$ ipython --no-banner

In [1]: import numpy as np

In [2]: from numpy import linalg as LA

In [3]: np.set_printoptions(precision=3, suppress=True, linewidth=160)

In [4]: E = np.loadtxt("x.csv", delimiter=",")

In [5]: E
Out[5]: 
array([[-3., -2.],
       [-1.,  0.],
       [ 1.,  2.],
       [ 3.,  4.],
       [ 5.,  6.],
       [ 7.,  8.],
       [ 9., 10.]])

In [6]: x0 = np.array([7, -8])

In [7]: y = E @ x0

In [8]: y
Out[8]: array([ -5.,  -7.,  -9., -11., -13., -15., -17.])

In [9]: np.round(LA.pinv(E) @ E, 3) + 0
Out[9]: 
array([[1., 0.],
       [0., 1.]])

In [10]: LA.solve(E.T @ E, E.T @ y)
Out[10]: array([ 7., -8.])

In [11]: LA.lstsq(E, y)[0]
Out[11]: array([ 7., -8.])

In [12]: rng = np.random.default_rng(183131)

In [13]: y = y + 0.02 * rng.normal(size=7)

In [14]: y
Out[14]: array([ -5.036,  -6.978,  -8.969, -11.008, -12.968, -15.018, -17.015])

In [15]: c, *_ = LA.lstsq(E, y)

In [16]: c
Out[16]: array([ 6.998, -7.998])

In [17]: c.round()
Out[17]: array([ 7., -8.])

In [18]: Z = 10 * np.array([[-0.6, 0.3, 1.3, 0.3, -1.5, 0.3],
    ...:     [0.1, -1.4, 0.2, -0.6, 0.1, 0.6],
    ...:     [-0.8, -0.4, 1.2, 0.2, 0.2, -0.7]])

In [19]: lab = rng.integers(0, 3, 33)

In [20]: A = Z[lab] + rng.normal(size=(33, 6))

In [21]: A
Out[21]: 
array([[  0.828, -12.836,   2.162,  -5.199,   2.259,   5.507],
       [  1.084, -14.632,   3.628,  -5.543,   1.994,   7.384],
       [  0.851, -13.386,   3.655,  -7.394,   1.475,   6.805],
       [ -8.821,  -3.514,  12.785,  -0.315,   2.436,  -7.281],
       [ -5.356,   3.349,  12.809,   2.815, -15.865,   4.73 ],
       [ -6.385,   2.045,  12.017,   4.133, -13.66 ,   1.754],
       [ -7.891,  -4.466,  14.87 ,   1.737,   2.142,  -6.878],
       [ -6.2  ,   2.511,  12.485,   3.805, -13.865,   3.544],
       [ -4.539,   3.607,  12.609,   2.575, -15.745,   2.924],
       [  0.534, -14.277,   2.223,  -7.946,   0.435,   5.578],
       [ -5.886,   2.618,  12.28 ,   1.885, -14.578,   1.766],
       [ -8.535,  -5.616,  11.252,   2.334,   2.337,  -6.453],
       [ -7.289,   2.955,  13.638,   4.572, -13.471,   2.355],
       [ -6.516,   2.541,  14.386,   1.875, -16.591,   3.949],
       [  1.485, -13.834,   2.694,  -6.866,   1.969,   6.903],
       [ -8.993,  -4.126,  12.383,   1.13 ,   0.345,  -6.414],
       [  2.343, -13.317,   1.685,  -5.28 ,  -0.347,   6.892],
       [  1.086, -13.345,   0.562,  -5.713,   0.715,   4.459],
       [ -6.123,   2.577,  12.176,   3.25 , -16.067,   2.506],
       [ -0.667, -13.873,   1.528,  -6.182,   2.887,   4.116],
       [  0.824, -15.2  ,   1.536,  -4.319,  -0.567,   7.231],
       [ -6.286,   2.094,  13.15 ,   2.48 , -15.596,   3.66 ],
       [  1.667, -13.16 ,   2.697,  -6.685,   1.72 ,   6.545],
       [ -6.258,   1.746,  13.253,   3.399, -13.84 ,   2.28 ],
       [ -6.218,   2.585,  10.727,   2.951, -13.823,   4.14 ],
       [  0.748, -13.249,   1.561,  -8.389,   1.495,   7.074],
       [  0.688, -14.758,   3.429,  -4.963,   0.769,   6.312],
       [ -8.628,  -5.116,  11.484,   3.381,   1.784,  -7.131],
       [ -6.186,   4.729,  13.926,   2.178, -15.724,   2.55 ],
       [ -7.53 ,  -3.604,  12.726,   4.448,   2.219,  -7.122],
       [ -7.406,   0.651,  15.376,   3.339, -15.142,   3.717],
       [ -4.3  ,   2.39 ,  12.917,   2.825, -15.431,   3.021],
       [ -6.559,   3.779,  13.299,   3.423, -13.221,   2.415]])

In [22]: dist = LA.norm(A[:, None] - A[None], axis=-1)

In [23]: np.flatnonzero(dist[2] < dist.mean() / 2)
Out[23]: array([ 0,  1,  2,  9, 14, 16, 17, 19, 20, 22, 25, 26])

In [24]: dist[:5, :5]
Out[24]: 
array([[ 0.   ,  3.025,  3.106, 21.916, 28.406],
       [ 3.025,  0.   ,  2.375, 23.413, 29.067],
       [ 3.106,  2.375,  0.   , 22.887, 28.488],
       [21.916, 23.413, 22.887,  0.   , 23.412],
       [28.406, 29.067, 28.488, 23.412,  0.   ]])

In [25]: dist.mean(axis=1).argmax()
Out[25]: np.int64(29)

In [26]: np.unravel_index(dist.round(6).argmax(), dist.shape)
Out[26]: (np.int64(25), np.int64(28))

In [27]: hat = A @ LA.solve(A.T @ A, A.T)

In [28]: np.round(LA.eigvalsh(hat), 3) + 0
Out[28]: array([0., 0., 0., 0., 0., 0., 0., 0., 0., 0., 0., 0., 0., 0., 0., 0., 0., 0., 0., 0., 0., 0., 0., 0., 0., 0., 0., 1., 1., 1., 1., 1., 1.])

In [29]: hat @ A[:, 0]
Out[29]: 
array([ 0.828,  1.084,  0.851, -8.821, -5.356, -6.385, -7.891, -6.2  , -4.539,  0.534, -5.886, -8.535, -7.289, -6.516,  1.485, -8.993,  2.343,  1.086, -6.123,
       -0.667,  0.824, -6.286,  1.667, -6.258, -6.218,  0.748,  0.688, -8.628, -6.186, -7.53 , -7.406, -4.3  , -6.559])

In [30]: K = 3 * np.eye(3) + np.eye(3, k=1)

In [31]: K
Out[31]: 
array([[3., 1., 0.],
       [0., 3., 1.],
       [0., 0., 3.]])

In [32]: # triangular: eigenvalues sit on the diagonal

In [33]: f, g = K[0], K[1]

In [34]: f @ g
Out[34]: np.float64(3.0)

In [35]: p = (f @ g) / (f @ f) * f

In [36]: np.round(LA.norm(f + g) ** 2 + LA.norm(f - g) ** 2, 3)
Out[36]: np.float64(40.0)

In [37]: p
Out[37]: array([0.9, 0.3, 0. ])

In [38]: f = np.array([8, 0, -2])

In [39]: np.polyval(f, K[0])
Out[39]: array([70.,  6., -2.])

In [40]: np.correlate(K[0], K[1], "full")
Out[40]: array([ 3., 10.,  3.,  0.,  0.])

In [41]: np.convolve(K[0], f)
Out[41]: array([24.,  8., -6., -2.,  0.])

In [42]: np.cross(K[0, :3], K[1, :3])
Out[42]: array([ 1., -3.,  9.])

In [43]: hat = np.triu(np.array([[-1, 1, -1], [2, -2, 2], [-3, -1, 0]]), 1) + np.eye(3)

In [44]: Y = hat @ K @ LA.inv(hat)

In [45]: Y
Out[45]: 
array([[ 3.,  1., -1.],
       [ 0.,  3.,  1.],
       [ 0.,  0.,  3.]])

In [46]: hat @ K - K @ hat
Out[46]: 
array([[ 0.,  0., -1.],
       [ 0.,  0.,  0.],
       [ 0.,  0.,  0.]])

In [47]: round(float(LA.det(Y)), 3)
Out[47]: 27.0

In [48]: Y = np.array([[0, -3, -3], [3, 1, 1]])

In [49]: Z = np.kron(Y, K)

In [50]: Z
Out[50]: 
array([[ 0.,  0.,  0., -9., -3., -0., -9., -3., -0.],
       [ 0.,  0.,  0., -0., -9., -3., -0., -9., -3.],
       [ 0.,  0.,  0., -0., -0., -9., -0., -0., -9.],
       [ 9.,  3.,  0.,  3.,  1.,  0.,  3.,  1.,  0.],
       [ 0.,  9.,  3.,  0.,  3.,  1.,  0.,  3.,  1.],
       [ 0.,  0.,  9.,  0.,  0.,  3.,  0.,  0.,  3.]])

In [51]: round(float(LA.norm(Z, 2)), 3), round(float(LA.norm(Y, 2) * LA.norm(K, 2)), 3)
Out[51]: (17.344, 17.344)

In [52]: Z.shape
Out[52]: (6, 9)

In [53]: LA.matrix_rank(Z)
Out[53]: np.int64(6)

In [54]: O = K.astype(float).copy()

In [55]: for j in range(3):
    ...:     O[:, j] -= O[:, :j] @ (O[:, :j].T @ O[:, j])
    ...:     O[:, j] /= LA.norm(O[:, j])
    ...: 

In [56]: O.T @ K
Out[56]: 
array([[3., 1., 0.],
       [0., 3., 1.],
       [0., 0., 3.]])

In [57]: O
Out[57]: 
array([[1., 0., 0.],
       [0., 1., 0.],
       [0., 0., 1.]])

In [58]: m1 = np.load("mat.npy")

In [59]: m1
Out[59]: 
array([[ 0,  1, -3,  3,  3, -2,  0],
       [-1,  0,  0, -2, -4,  1, -4],
       [ 3,  0,  0,  0, -4,  4,  2],
       [-3,  2,  0,  0,  0, -2,  0],
       [-3,  4,  4,  0,  0,  2,  6],
       [ 2, -1, -4,  2, -2,  0,  2],
       [ 0,  4, -2,  0, -6, -2,  0]])

In [60]: left, sigma, VT = LA.svd(m1)

In [61]: sigma.round(3) + 0
Out[61]: array([9.693, 9.693, 7.456, 7.456, 1.856, 1.856, 0.   ])

In [62]: np.argmax(sigma[:-1] / (sigma[1:] + 1e-6)) + 1
Out[62]: np.int64(6)

In [63]: Y = left[:, :6] @ np.diag(sigma[:6]) @ VT[:6]

In [64]: np.round(LA.norm(m1 - Y, 2), 3), np.round(sigma[6], 3)
Out[64]: (np.float64(0.0), np.float64(0.0))

In [65]: rank = LA.matrix_rank(m1)

In [66]: rank
Out[66]: np.int64(6)

In [67]: N = LA.svd(m1)[2][rank:].T

In [68]: LA.matrix_rank(m1.T @ m1), LA.matrix_rank(m1 @ m1.T)
Out[68]: (np.int64(6), np.int64(6))

In [69]: N[:, 0] / N[np.abs(N[:, 0]).round(6).argmax(), 0]
Out[69]: array([-0.08, -0.36,  0.66,  1.  , -0.38, -0.24, -0.16])

In [70]: x0 = np.array([-1, 0, -2, 1, -1, -1, -2])

In [71]: np.round(LA.det(m1), 3)
Out[71]: np.float64(0.0)

In [72]: np.round(LA.svd(m1, compute_uv=False), 3) + 0
Out[72]: array([9.693, 9.693, 7.456, 7.456, 1.856, 1.856, 0.   ])

In [73]: np.round(LA.eigvals(m1).real, 3) + 0
Out[73]: array([0., 0., 0., 0., 0., 0., 0.])

In [74]: O = LA.solve(np.eye(7) - m1, np.eye(7) + m1)

In [75]: round(float(LA.det(O)), 3)
Out[75]: 1.0

In [76]: f = np.array([2, -2, -5])

In [77]: np.array([np.convolve(row, f, "same") for row in m1])
Out[77]: 
array([[  2,  -8,   7,  15, -25, -11,  10],
       [  2,   5,  -4,  -4,  20,  10,   3],
       [ -6, -15,   0,  -8,  16,  16, -24],
       [ 10,  11, -10,   0,  -4,   4,  10],
       [ 14,  15, -28, -20,   4,   8, -22],
       [ -6, -16,  17,  12,  -6,  14,  -4],
       [  8, -12, -16,  -2,   8,  34,  10]])

In [78]: np.cross(m1[6, :3], m1[2, :3])
Out[78]: array([  0,  -6, -12])

In [79]: np.convolve(m1[6], f)
Out[79]: array([  0,   8, -12, -16,  -2,   8,  34,  10,   0])

In [80]: LA.matrix_rank(m1, rtol=0.1)
Out[80]: np.int64(6)

In [81]: arr = np.load("sample10.npy")

In [82]: arr
Out[82]: 
array([[  0,   2,   2,   0,   1,   1],
       [ -4,   6,  -6,  -2,   3,  -3],
       [  2,  -2,   4,   1,  -1,   2],
       [  0,   4,   4,   0,  -5,  -5],
       [ -8,  12, -12,  10, -15,  15],
       [  4,  -4,   8,  -5,   5, -10]])

In [83]: # looks like rank 4

In [84]: LA.cond(arr) > 100
Out[84]: np.True_

In [85]: [round(float(x), 3) for x in LA.svd(arr, compute_uv=False)[:3]]
Out[85]: [33.747, 11.454, 9.93]

In [86]: ang = np.radians(72)

In [87]: R = np.eye(6)

In [88]: R[1, 1] = R[0, 0] = np.cos(ang)

In [89]: R[1, 0], R[0, 1] = -np.sin(ang), np.sin(ang)

In [90]: R
Out[90]: 
array([[ 0.309,  0.951,  0.   ,  0.   ,  0.   ,  0.   ],
       [-0.951,  0.309,  0.   ,  0.   ,  0.   ,  0.   ],
       [ 0.   ,  0.   ,  1.   ,  0.   ,  0.   ,  0.   ],
       [ 0.   ,  0.   ,  0.   ,  1.   ,  0.   ,  0.   ],
       [ 0.   ,  0.   ,  0.   ,  0.   ,  1.   ,  0.   ],
       [ 0.   ,  0.   ,  0.   ,  0.   ,  0.   ,  1.   ]])

In [91]: Y = arr @ R.T

In [92]: np.abs(Y - arr).max(axis=0)
Out[92]: array([16.941,  2.764,  0.   ,  0.   ,  0.   ,  0.   ])

In [93]: np.round(LA.svd(arr, compute_uv=False), 3) + 0, np.round(LA.svd(Y, compute_uv=False), 3) + 0
Out[93]: 
(array([33.747, 11.454,  9.93 ,  3.37 ,  0.   ,  0.   ]),
 array([33.747, 11.454,  9.93 ,  3.37 ,  0.   ,  0.   ]))

In [94]: round(LA.det(R), 3), round(np.trace(R), 3)
Out[94]: (np.float64(1.0), np.float64(4.618))

In [95]: x0 = np.array([6, 9, 5, 2, 1, 4])

In [96]: y = R @ x0

In [97]: y
Out[97]: array([10.414, -2.925,  5.   ,  2.   ,  1.   ,  4.   ])

In [98]: LA.solve(R, y)
Out[98]: array([6., 9., 5., 2., 1., 4.])

In [99]: LA.solve(R, y + R[:, 3])
Out[99]: array([6., 9., 5., 3., 1., 4.])

In [100]: np.abs(np.diag(LA.qr(arr)[1])) > 1e-9
Out[100]: array([ True,  True, False,  True,  True, False])

In [101]: np.unique(arr.round(6), axis=0).shape
Out[101]: (6, 6)

In [102]: T = np.stack([arr, 4 * arr, arr[::-1]])

In [103]: np.einsum("bij,cij->bc", T, T)
Out[103]: 
array([[ 1380,  5520,   144],
       [ 5520, 22080,   576],
       [  144,   576,  1380]])

In [104]: LA.det(T)
Out[104]: array([0., 0., 0.])

In [105]: LA.matrix_rank(T.reshape(3, -1))
Out[105]: np.int64(2)

In [106]: X = np.load("arr.npy")

In [107]: X
Out[107]: 
array([[ 0.556,  0.111,  0.111,  0.333, -0.333],
       [ 0.111,  0.022,  0.022,  0.067, -0.067],
       [ 0.111,  0.022,  0.022,  0.067, -0.067],
       [ 0.333,  0.067,  0.067,  0.2  , -0.2  ],
       [-0.333, -0.067, -0.067, -0.2  ,  0.2  ]])

In [108]: ang = np.radians(90)

In [109]: R = np.eye(5)

In [110]: R[2, 2] = R[1, 1] = np.cos(ang)

In [111]: R[2, 1], R[1, 2] = -np.sin(ang), np.sin(ang)

In [112]: R.round(3) + 0
Out[112]: 
array([[ 1.,  0.,  0.,  0.,  0.],
       [ 0.,  0.,  1.,  0.,  0.],
       [ 0., -1.,  0.,  0.,  0.],
       [ 0.,  0.,  0.,  1.,  0.],
       [ 0.,  0.,  0.,  0.,  1.]])

In [113]: Y = X @ R.T

In [114]: Y
Out[114]: 
array([[ 0.556,  0.111, -0.111,  0.333, -0.333],
       [ 0.111,  0.022, -0.022,  0.067, -0.067],
       [ 0.111,  0.022, -0.022,  0.067, -0.067],
       [ 0.333,  0.067, -0.067,  0.2  , -0.2  ],
       [-0.333, -0.067,  0.067, -0.2  ,  0.2  ]])

In [115]: np.abs(Y - X).max(axis=0)
Out[115]: array([0.   , 0.   , 0.222, 0.   , 0.   ])

In [116]: np.allclose(X @ X.T, Y @ Y.T)
Out[116]: True

In [117]: x0 = np.array([2, -1, 0, -3, 3])

In [118]: np.eye(5) - X
Out[118]: 
array([[ 0.444, -0.111, -0.111, -0.333,  0.333],
       [-0.111,  0.978, -0.022, -0.067,  0.067],
       [-0.111, -0.022,  0.978, -0.067,  0.067],
       [-0.333, -0.067, -0.067,  0.8  ,  0.2  ],
       [ 0.333,  0.067,  0.067,  0.2  ,  0.8  ]])

In [119]: X @ X @ x0
Out[119]: array([-1. , -0.2, -0.2, -0.6,  0.6])

In [120]: data = np.array([[1.4, 0.1, -1.8, -0.7],
     ...:     [-0.7, -0.8, 1.1, 0.2],
     ...:     [-2.0, -0.7, 0.8, -1.2],
     ...:     [2.3, 1.4, -0.1, -0.8],
     ...:     [0.9, -0.5, -0.9, -0.3],
     ...:     [0.2, 0.3, -0.7, -1.5],
     ...:     [-0.9, -0.3, -2.2, -0.3],
     ...:     [0.7, -0.7, -1.0, -0.4],
     ...:     [-1.0, 0.7, 0.8, -0.3],
     ...:     [1.3, 1.4, 0.0, -1.7]])

In [121]: data[:, 1] = -1 * data[:, 0] + 0.3 * rng.normal(size=10)

In [122]: data
Out[122]: 
array([[ 1.4  , -1.347, -1.8  , -0.7  ],
       [-0.7  ,  0.788,  1.1  ,  0.2  ],
       [-2.   ,  2.33 ,  0.8  , -1.2  ],
       [ 2.3  , -2.607, -0.1  , -0.8  ],
       [ 0.9  , -1.086, -0.9  , -0.3  ],
       [ 0.2  ,  0.122, -0.7  , -1.5  ],
       [-0.9  ,  0.888, -2.2  , -0.3  ],
       [ 0.7  , -0.54 , -1.   , -0.4  ],
       [-1.   ,  0.873,  0.8  , -0.3  ],
       [ 1.3  , -1.354,  0.   , -1.7  ]])

In [123]: Ac = data - data.mean(axis=0)

In [124]: vecs = LA.svd(Ac)[2][:3]

In [125]: Y = Ac - Ac @ vecs.T @ vecs

In [126]: LA.norm(Y, axis=1).round(6).argmax()
Out[126]: np.int64(7)

In [127]: np.round(np.cov(Ac @ vecs.T, rowvar=False), 3) + 0
Out[127]: 
array([[4.11 , 0.   , 0.   ],
       [0.   , 1.062, 0.   ],
       [0.   , 0.   , 0.353]])

In [128]: (Ac @ vecs.T).std(axis=0)
Out[128]: array([1.923, 0.978, 0.564])
